$ python3 -q
>>> import numpy as np
>>> np.set_printoptions(precision=2, suppress=True, linewidth=200, legacy="1.25")
>>> A = np.loadtxt("out0.csv", delimiter=",")
>>> print(A)
[[0. 0. 0.]
 [4. 5. 0.]
 [0. 0. 0.]]
>>> U, sig, Vh = np.linalg.svd(A)
>>> vecs = Vh[:(sig > 1e-8).sum()]
>>> rng = np.random.default_rng(49328)
>>> x = A[2] + -2 * A[1] + rng.integers(2) * np.eye(3)[0]
>>> print(x)
[ -7. -10.   0.]
>>> print(vecs.T @ vecs)
[[0.39 0.49 0.  ]
 [0.49 0.61 0.  ]
 [0.   0.   0.  ]]
>>> print(np.allclose(vecs.T @ vecs @ x, x))
False
>>> print(np.diag(vecs.T @ vecs))
[0.39 0.61 0.  ]
>>> print(round(float(np.linalg.norm(A, 2) / np.linalg.norm(A)), 2))
1.0
>>> print(np.linalg.matrix_rank(A, rtol=0.1))
1
>>> print([round(float(x), 2) for x in np.linalg.svd(A, compute_uv=False)[:3]])
[6.4, 0.0, 0.0]
>>> U, sig, Vh = np.linalg.svd(A)
>>> print(np.argmax(sig[:-1] / (sig[1:] + 1e-6)) + 1)
1
>>> print(sig)
[6.4 0.  0. ]
>>> A2 = U[:, :1] @ np.diag(sig[:1]) @ Vh[:1]
>>> print(np.linalg.matrix_rank(A, rtol=0.05))
1
>>> print(round(float(np.abs(A - A2).max()), 2))
0.0
>>> print(round(float(np.linalg.norm(A - A2) / np.linalg.norm(A)), 2))
0.0
>>> print(A2)
[[0. 0. 0.]
 [4. 5. 0.]
 [0. 0. 0.]]
>>> print(round(np.linalg.norm(A - A2, 2), 2), sig[1])
0.0 0.0
>>> U, sig, Vh = np.linalg.svd(A, full_matrices=False)
>>> print(sig)
[6.4 0.  0. ]
>>> print(U.shape, sig.shape, Vh.shape)
(3, 3) (3,) (3, 3)
>>> print(sig / sig[0])
[1. 0. 0.]
>>> print(U.T @ U)
[[1. 0. 0.]
 [0. 1. 0.]
 [0. 0. 1.]]
>>> print(round(float(np.sqrt((sig ** 2).sum())), 2), round(float(np.linalg.norm(A)), 2))
6.4 6.4
>>> print(np.allclose(U * sig @ Vh, A))
True
>>> print(np.round(Vh @ Vh.T, 2) + 0)
[[1. 0. 0.]
 [0. 1. 0.]
 [0. 0. 1.]]
>>> print(np.abs(Vh[0]))
[0.62 0.78 0.  ]
>>> print(np.einsum("ii->", A))
5.0
>>> print(np.round(np.linalg.eigvals(A).sum().real, 2))
5.0
>>> E = np.load("layer17.npy")
>>> print(E)
[[ 0.97  0.11 -0.05  0.09  0.1   0.01]
 [ 0.11  0.67  0.17 -0.28 -0.32 -0.02]
 [-0.05  0.17  0.92  0.14  0.16  0.01]
 [ 0.09 -0.28  0.14  0.75 -0.28 -0.02]
 [ 0.1  -0.32  0.16 -0.28  0.7  -0.02]
 [ 0.01 -0.02  0.01 -0.02 -0.02  1.  ]]
>>> print(round(np.linalg.norm(E), 2))
2.24
>>> print(E.mean(axis=0))
[0.2  0.05 0.22 0.07 0.06 0.16]
>>> print(np.count_nonzero(E))
36
>>> print(E.shape)
(6, 6)
>>> print(E.sum(axis=0))
[1.22 0.32 1.34 0.41 0.35 0.96]
>>> print(np.round(np.linalg.svd(E, compute_uv=False), 2) + 0)
[1. 1. 1. 1. 1. 0.]
>>> print(np.linalg.matrix_rank(E))
5
